$ python -q
>>> import numpy as np
>>> import numpy.linalg as la
>>> np.set_printoptions(precision=2, suppress=True, linewidth=140)
>>> M2 = np.array([[1, 1], [1, -1]])
>>> rng = np.random.default_rng(8596)
>>> K = np.kron(M2, np.kron(M2, M2))[rng.permutation(8)][:4]
>>> K
array([[ 1,  1, -1, -1, -1, -1,  1,  1],
       [ 1,  1,  1,  1, -1, -1, -1, -1],
       [ 1,  1, -1, -1,  1,  1, -1, -1],
       [ 1, -1,  1, -1,  1, -1,  1, -1]])
>>> M2 = K / la.norm(K, axis=1, keepdims=True)
>>> gram = M2 @ M2.T
>>> la.norm(M2, axis=1)
array([1., 1., 1., 1.])
>>> np.degrees(np.arccos(np.clip(gram[0, 2], -1, 1)))
np.float64(90.0)
>>> gram[0].round(2) + 0
array([1., 0., 0., 0.])
>>> la.norm(K, axis=1)
array([2.83, 2.83, 2.83, 2.83])
>>> K[1] @ K[0]
np.int64(0)
>>> round(float(la.norm(K, 2)), 2)
2.83
>>> m1 = np.load("block13.npy")
>>> m1
array([[-0.99, -1.21,  1.52,  1.  ,  0.48,  2.08, -2.31,  0.05,  0.32,  0.53],
       [ 1.48, -0.5 , -0.05, -2.05,  2.3 ,  1.14, -0.17, -0.23,  0.02, -1.64],
       [ 1.15,  0.99, -0.94,  0.23,  0.69,  0.38, -1.03,  0.32, -2.82,  1.74],
       [-2.14,  0.82,  0.48, -0.96,  0.13, -0.01,  0.02,  2.57, -1.24, -1.2 ],
       [-0.16, -1.56, -2.91,  1.53,  0.5 ,  0.07, -0.32,  1.21,  0.33, -0.87],
       [-2.14, -0.42, -0.61, -0.41,  1.1 , -1.49, -0.82, -2.36, -0.96, -0.33],
       [-0.49,  1.  , -1.32, -0.51, -2.05,  2.3 , -0.11, -1.32, -0.47, -1.15],
       [-0.33, -1.53, -0.91, -2.64, -1.1 , -0.15, -0.66,  0.59,  0.56,  1.84],
       [-0.82, -1.6 ,  0.29,  0.22,  0.54,  1.37,  2.85, -0.33, -1.18,  0.9 ],
       [ 1.15, -2.03,  1.03,  0.11, -1.68, -0.91, -0.47, -0.05, -1.85, -1.47]])
>>> O, V = la.qr(m1[:, :6])[0], la.qr(m1[:, 6:])[0]
>>> sv = la.svd(O.T @ V, compute_uv=False)
>>> (sv > 0.9).sum()
np.int64(0)
>>> np.degrees(np.arccos(sv.clip(0, 1)))
array([90., 90., 90., 90.])
>>> round(float(la.norm(O @ O.T - V @ V.T, 2)), 2)
1.0
>>> gram = m1.T @ m1
>>> la.svd(m1, compute_uv=False) ** 2
array([16., 16., 16., 16., 16., 16., 16., 16., 16., 16.])
>>> np.allclose(gram, gram.T)
True
>>> la.matrix_rank(gram)
np.int64(10)
>>> np.diag(gram)
array([16., 16., 16., 16., 16., 16., 16., 16., 16., 16.])
>>> gram.round(2) + 0
array([[16.,  0.,  0.,  0.,  0.,  0.,  0.,  0.,  0.,  0.],
       [ 0., 16.,  0.,  0.,  0.,  0.,  0.,  0.,  0.,  0.],
       [ 0.,  0., 16.,  0.,  0.,  0.,  0.,  0.,  0.,  0.],
       [ 0.,  0.,  0., 16.,  0.,  0.,  0.,  0.,  0.,  0.],
       [ 0.,  0.,  0.,  0., 16.,  0.,  0.,  0.,  0.,  0.],
       [ 0.,  0.,  0.,  0.,  0., 16.,  0.,  0.,  0.,  0.],
       [ 0.,  0.,  0.,  0.,  0.,  0., 16.,  0.,  0.,  0.],
       [ 0.,  0.,  0.,  0.,  0.,  0.,  0., 16.,  0.,  0.],
       [ 0.,  0.,  0.,  0.,  0.,  0.,  0.,  0., 16.,  0.],
       [ 0.,  0.,  0.,  0.,  0.,  0.,  0.,  0.,  0., 16.]])
>>> np.trace(gram), (m1 ** 2).sum()
(np.float64(160.0), np.float64(160.0))
>>> x0 = np.array([1, -1, -2, -2, 2, 2, -2, 3, -2, -1])
>>> rhs = m1 @ x0
>>> rhs
array([ 3.91, 14.3 , 10.63,  9.6 ,  9.81, -3.61,  1.03,  5.92, -1.67,  1.69])
>>> la.solve(m1, 4 * rhs)
array([ 4., -4., -8., -8.,  8.,  8., -8., 12., -8., -4.])
>>> T = np.stack([m1, 4 * m1, m1[::-1]])
>>> la.matrix_rank(T.reshape(3, -1))
np.int64(2)
>>> F = np.loadtxt("case15.csv", delimiter=",")
>>> F
array([[1.  , 0.7 , 0.49, 0.34, 0.24, 0.17, 0.12, 0.08, 0.06],
       [0.7 , 1.  , 0.7 , 0.49, 0.34, 0.24, 0.17, 0.12, 0.08],
       [0.49, 0.7 , 1.  , 0.7 , 0.49, 0.34, 0.24, 0.17, 0.12],
       [0.34, 0.49, 0.7 , 1.  , 0.7 , 0.49, 0.34, 0.24, 0.17],
       [0.24, 0.34, 0.49, 0.7 , 1.  , 0.7 , 0.49, 0.34, 0.24],
       [0.17, 0.24, 0.34, 0.49, 0.7 , 1.  , 0.7 , 0.49, 0.34],
       [0.12, 0.17, 0.24, 0.34, 0.49, 0.7 , 1.  , 0.7 , 0.49],
       [0.08, 0.12, 0.17, 0.24, 0.34, 0.49, 0.7 , 1.  , 0.7 ],
       [0.06, 0.08, 0.12, 0.17, 0.24, 0.34, 0.49, 0.7 , 1.  ]])
>>> ev, V = la.eigh(F)
>>> ev
array([0.19, 0.2 , 0.23, 0.28, 0.39, 0.6 , 1.02, 2.02, 4.09])
>>> (ev > 1e-8).sum(), (ev < -1e-8).sum()
(np.int64(9), np.int64(0))
>>> round(float(ev.sum()), 2), np.trace(F)
(9.0, np.float64(9.0))
>>> np.abs(V[:, -1]).round(6).argmax()
np.int64(4)
>>> la.eigvalsh(F @ F)
array([ 0.03,  0.04,  0.05,  0.08,  0.15,  0.35,  1.04,  4.07, 16.7 ])
>>> V @ np.diag(ev) @ V.T
array([[1.  , 0.7 , 0.49, 0.34, 0.24, 0.17, 0.12, 0.08, 0.06],
       [0.7 , 1.  , 0.7 , 0.49, 0.34, 0.24, 0.17, 0.12, 0.08],
       [0.49, 0.7 , 1.  , 0.7 , 0.49, 0.34, 0.24, 0.17, 0.12],
       [0.34, 0.49, 0.7 , 1.  , 0.7 , 0.49, 0.34, 0.24, 0.17],
       [0.24, 0.34, 0.49, 0.7 , 1.  , 0.7 , 0.49, 0.34, 0.24],
       [0.17, 0.24, 0.34, 0.49, 0.7 , 1.  , 0.7 , 0.49, 0.34],
       [0.12, 0.17, 0.24, 0.34, 0.49, 0.7 , 1.  , 0.7 , 0.49],
       [0.08, 0.12, 0.17, 0.24, 0.34, 0.49, 0.7 , 1.  , 0.7 ],
       [0.06, 0.08, 0.12, 0.17, 0.24, 0.34, 0.49, 0.7 , 1.  ]])
